$ python3 -q
>>> import numpy as np
>>> np.set_printoptions(precision=2, suppress=True, linewidth=140)
>>> A = np.load("a.npy")
>>> A
array([[ -2.72,  -8.37,  -6.31,  -8.72,  -1.13,  -4.66,   5.34,   6.  ,   0.28,   3.22,   0.94,   4.22,  -7.66,  -6.78,  -8.31],
       [ -1.52,  -6.98,  -5.92,  -7.52,   0.87,  -4.46,   5.54,   6.  ,   1.48,   5.41,   1.94,   6.41,  -7.46,  -4.59,  -7.92],
       [ -1.37,  -7.75,  -7.76,  -7.37,   3.01,  -5.38,   4.62,   6.  ,   1.63,   6.63,   3.01,   7.63,  -8.38,  -3.37,  -9.76],
       [ -7.06, -16.49, -13.87, -13.06,  -2.25,  -8.43,   1.57,   6.  ,  -4.06,  -1.69,   0.37,  -0.69, -11.43, -11.69, -15.87],
       [ -1.9 ,  -8.24,  -7.67,  -7.9 ,   1.88,  -5.34,   4.66,   6.  ,   1.1 ,   5.54,   2.44,   6.54,  -8.34,  -4.46,  -9.67],
       [ -1.56,  -6.86,  -5.6 ,  -7.56,   0.49,  -4.3 ,   5.7 ,   6.  ,   1.44,   5.19,   1.75,   6.19,  -7.3 ,  -4.81,  -7.6 ],
       [ -3.64, -10.85,  -9.41,  -9.64,   0.12,  -6.21,   3.79,   6.  ,  -0.64,   2.92,   1.56,   3.92,  -9.21,  -7.08, -11.41],
       [ -2.49, -10.27, -10.57,  -8.49,   3.6 ,  -6.79,   3.21,   6.  ,   0.51,   5.81,   3.3 ,   6.81,  -9.79,  -4.19, -12.57],
       [  0.03,  -5.03,  -5.12,  -5.97,   3.18,  -4.06,   5.94,   6.  ,   3.03,   8.12,   3.09,   9.12,  -7.06,  -1.88,  -7.12],
       [ -1.87,  -7.83,  -6.93,  -7.87,   1.19,  -4.96,   5.04,   6.  ,   1.13,   5.23,   2.1 ,   6.23,  -7.96,  -4.77,  -8.93],
       [ -5.  , -13.55, -12.1 , -11.  ,   0.11,  -7.55,   2.45,   6.  ,  -2.  ,   1.56,   1.56,   2.56, -10.55,  -8.44, -14.1 ],
       [ -0.99,  -5.99,  -5.01,  -6.99,   1.04,  -4.01,   5.99,   6.  ,   2.01,   6.03,   2.02,   7.03,  -7.01,  -3.97,  -7.01],
       [ -1.37,  -7.1 ,  -6.47,  -7.37,   1.73,  -4.73,   5.27,   6.  ,   1.63,   5.99,   2.36,   6.99,  -7.73,  -4.01,  -8.47],
       [ -1.98,  -8.59,  -8.24,  -7.98,   2.29,  -5.62,   4.38,   6.  ,   1.02,   5.67,   2.64,   6.67,  -8.62,  -4.33, -10.24],
       [ -3.13, -10.32,  -9.38,  -9.13,   1.12,  -6.19,   3.81,   6.  ,  -0.13,   3.93,   2.06,   4.93,  -9.19,  -6.07, -11.38],
       [ -1.14,  -6.72,  -6.17,  -7.14,   1.89,  -4.58,   5.42,   6.  ,   1.86,   6.3 ,   2.44,   7.3 ,  -7.58,  -3.7 ,  -8.17],
       [ -5.31, -12.2 ,  -8.77, -11.31,  -3.86,  -5.89,   4.11,   6.  ,  -2.31,  -0.74,  -0.43,   0.26,  -8.89, -10.74, -10.77],
       [ -2.74,  -8.61,  -6.74,  -8.74,  -0.74,  -4.87,   5.13,   6.  ,   0.26,   3.39,   1.13,   4.39,  -7.87,  -6.61,  -8.74],
       [ -4.6 , -12.25, -10.31, -10.6 ,  -0.89,  -6.65,   3.35,   6.  ,  -1.6 ,   1.46,   1.06,   2.46,  -9.65,  -8.54, -12.31],
       [ -0.19,  -5.03,  -4.68,  -6.19,   2.31,  -3.84,   6.16,   6.  ,   2.81,   7.46,   2.65,   8.46,  -6.84,  -2.54,  -6.68],
       [ -0.93,  -8.22,  -9.59,  -6.93,   5.73,  -6.29,   3.71,   6.  ,   2.07,   8.44,   4.37,   9.44,  -9.29,  -1.56, -11.59],
       [ -2.53,  -9.23,  -8.42,  -8.53,   1.37,  -5.71,   4.29,   6.  ,   0.47,   4.66,   2.18,   5.66,  -8.71,  -5.34, -10.42],
       [ -0.72,  -3.97,  -1.51,  -6.72,  -1.92,  -2.25,   7.75,   6.  ,   2.28,   4.82,   0.54,   5.82,  -5.25,  -5.18,  -3.51],
       [ -2.39,  -7.73,  -5.68,  -8.39,  -1.11,  -4.34,   5.66,   6.  ,   0.61,   3.55,   0.95,   4.55,  -7.34,  -6.45,  -7.68],
       [ -1.23,  -6.65,  -5.84,  -7.23,   1.38,  -4.42,   5.58,   6.  ,   1.77,   5.96,   2.19,   6.96,  -7.42,  -4.04,  -7.84],
       [  0.35,  -5.56,  -6.84,  -5.65,   5.54,  -4.92,   5.08,   6.  ,   3.35,   9.63,   4.27,  10.63,  -7.92,  -0.37,  -8.84],
       [ -2.98,  -8.52,  -6.07,  -8.98,  -1.89,  -4.54,   5.46,   6.  ,   0.02,   2.57,   0.55,   3.57,  -7.54,  -7.43,  -8.07],
       [  0.31,  -3.25,  -2.13,  -5.69,   0.76,  -2.57,   7.43,   6.  ,   3.31,   7.19,   1.88,   8.19,  -5.57,  -2.81,  -4.13],
       [ -0.89,  -6.75,  -6.72,  -6.89,   2.94,  -4.86,   5.14,   6.  ,   2.11,   7.08,   2.97,   8.08,  -7.86,  -2.92,  -8.72],
       [ -0.11,  -3.89,  -2.56,  -6.11,   0.35,  -2.78,   7.22,   6.  ,   2.89,   6.56,   1.67,   7.56,  -5.78,  -3.44,  -4.56],
       [ -3.71,  -9.53,  -6.64,  -9.71,  -2.78,  -4.82,   5.18,   6.  ,  -0.71,   1.4 ,   0.11,   2.4 ,  -7.82,  -8.6 ,  -8.64],
       [ -1.71,  -7.67,  -6.93,  -7.71,   1.52,  -4.96,   5.04,   6.  ,   1.29,   5.55,   2.26,   6.55,  -7.96,  -4.45,  -8.93],
       [ -3.57,  -9.65,  -7.15,  -9.57,  -2.  ,  -5.07,   4.93,   6.  ,  -0.57,   1.93,   0.5 ,   2.93,  -8.07,  -8.07,  -9.15],
       [ -4.55, -11.8 ,  -9.52, -10.55,  -1.57,  -6.26,   3.74,   6.  ,  -1.55,   1.17,   0.71,   2.17,  -9.26,  -8.83, -11.52],
       [ -1.38,  -6.41,  -5.06,  -7.38,   0.3 ,  -4.03,   5.97,   6.  ,   1.62,   5.27,   1.65,   6.27,  -7.03,  -4.73,  -7.06],
       [ -2.38,  -8.98,  -8.19,  -8.38,   1.42,  -5.59,   4.41,   6.  ,   0.62,   4.83,   2.21,   5.83,  -8.59,  -5.17, -10.19],
       [ -3.41,  -9.56,  -7.32,  -9.41,  -1.49,  -5.16,   4.84,   6.  ,  -0.41,   2.35,   0.75,   3.35,  -8.16,  -7.65,  -9.32],
       [ -0.42,  -4.83,  -3.81,  -6.42,   0.96,  -3.4 ,   6.6 ,   6.  ,   2.58,   6.55,   1.98,   7.55,  -6.4 ,  -3.45,  -5.81],
       [ -2.23,  -9.05,  -8.64,  -8.23,   2.18,  -5.82,   4.18,   6.  ,   0.77,   5.36,   2.59,   6.36,  -8.82,  -4.64, -10.64],
       [ -0.66,  -5.62,  -4.91,  -6.66,   1.58,  -3.96,   6.04,   6.  ,   2.34,   6.63,   2.29,   7.63,  -6.96,  -3.37,  -6.91],
       [ -1.01,  -5.26,  -3.49,  -7.01,  -0.53,  -3.25,   6.75,   6.  ,   1.99,   5.23,   1.24,   6.23,  -6.25,  -4.77,  -5.49],
       [ -1.6 ,  -6.88,  -5.57,  -7.6 ,   0.38,  -4.29,   5.71,   6.  ,   1.4 ,   5.09,   1.69,   6.09,  -7.29,  -4.91,  -7.57],
       [ -1.59,  -7.36,  -6.55,  -7.59,   1.37,  -4.77,   5.23,   6.  ,   1.41,   5.59,   2.18,   6.59,  -7.77,  -4.41,  -8.55],
       [ -0.89,  -7.82,  -8.85,  -6.89,   5.07,  -5.93,   4.07,   6.  ,   2.11,   8.14,   4.03,   9.14,  -8.93,  -1.86, -10.85],
       [ -1.11,  -8.99, -10.75,  -7.11,   6.53,  -6.88,   3.12,   6.  ,   1.89,   8.65,   4.76,   9.65,  -9.88,  -1.35, -12.75],
       [ -0.3 ,  -5.16,  -4.73,  -6.3 ,   2.13,  -3.87,   6.13,   6.  ,   2.7 ,   7.27,   2.57,   8.27,  -6.87,  -2.73,  -6.73],
       [ -1.73,  -8.34,  -8.2 ,  -7.73,   2.73,  -5.6 ,   4.4 ,   6.  ,   1.27,   6.13,   2.87,   7.13,  -8.6 ,  -3.87, -10.2 ],
       [ -0.84,  -6.4 ,  -6.11,  -6.84,   2.43,  -4.56,   5.44,   6.  ,   2.16,   6.88,   2.72,   7.88,  -7.56,  -3.12,  -8.11]])
>>> rk = np.linalg.matrix_rank(A)
>>> rk
np.int64(8)
>>> N = np.linalg.svd(A)[2][rk:].T
>>> [int(np.linalg.matrix_rank(A[:i])) for i in range(1, len(A) + 1)]
[1, 2, 3, 4, 5, 6, 7, 8, 8, 8, 8, 8, 8, 8, 8, 8, 8, 8, 8, 8, 8, 8, 8, 8, 8, 8, 8, 8, 8, 8, 8, 8, 8, 8, 8, 8, 8, 8, 8, 8, 8, 8, 8, 8, 8, 8, 8, 8]
>>> np.allclose(A @ N, 0)
True
>>> round(float(np.linalg.norm(A) ** 2 / np.linalg.norm(A, 2) ** 2), 2)
1.08
>>> round(A[46] @ A[0], 2)
np.float64(505.92)
>>> round(np.linalg.norm(A, "nuc"), 2)
np.float64(218.26)
>>> np.linalg.norm(A, axis=1).argmax()
np.int64(3)
>>> [round(float(x), 2) for x in np.linalg.svd(A, compute_uv=False)[:3]]
[156.93, 40.11, 21.08]
>>> np.argsort(-np.linalg.norm(A, axis=0).round(6), kind="stable")[:3]
array([14,  1,  3])
>>> np.linalg.matrix_rank(A, rtol=0.1)
np.int64(3)
>>> vec = np.array([0, 2, 0, 3, 3, 2, 0, 1, 3, 2, 0, 2, 2, 3, 0])
>>> (A @ vec).argmax()
np.int64(25)
>>> A @ np.eye(15)[8]
array([ 0.28,  1.48,  1.63, -4.06,  1.1 ,  1.44, -0.64,  0.51,  3.03,  1.13, -2.  ,  2.01,  1.63,  1.02, -0.13,  1.86, -2.31,  0.26, -1.6 ,
        2.81,  2.07,  0.47,  2.28,  0.61,  1.77,  3.35,  0.02,  3.31,  2.11,  2.89, -0.71,  1.29, -0.57, -1.55,  1.62,  0.62, -0.41,  2.58,
        0.77,  2.34,  1.99,  1.4 ,  1.41,  2.11,  1.89,  2.7 ,  1.27,  2.16])
>>> np.sign((A @ vec).round(6))
array([-1., -1., -1., -1., -1., -1., -1., -1.,  1., -1., -1., -1., -1., -1., -1., -1., -1., -1., -1., -1., -1., -1., -1., -1., -1.,  1.,
       -1.,  1., -1., -1., -1., -1., -1., -1., -1., -1., -1., -1., -1., -1., -1., -1., -1., -1., -1., -1., -1., -1.])
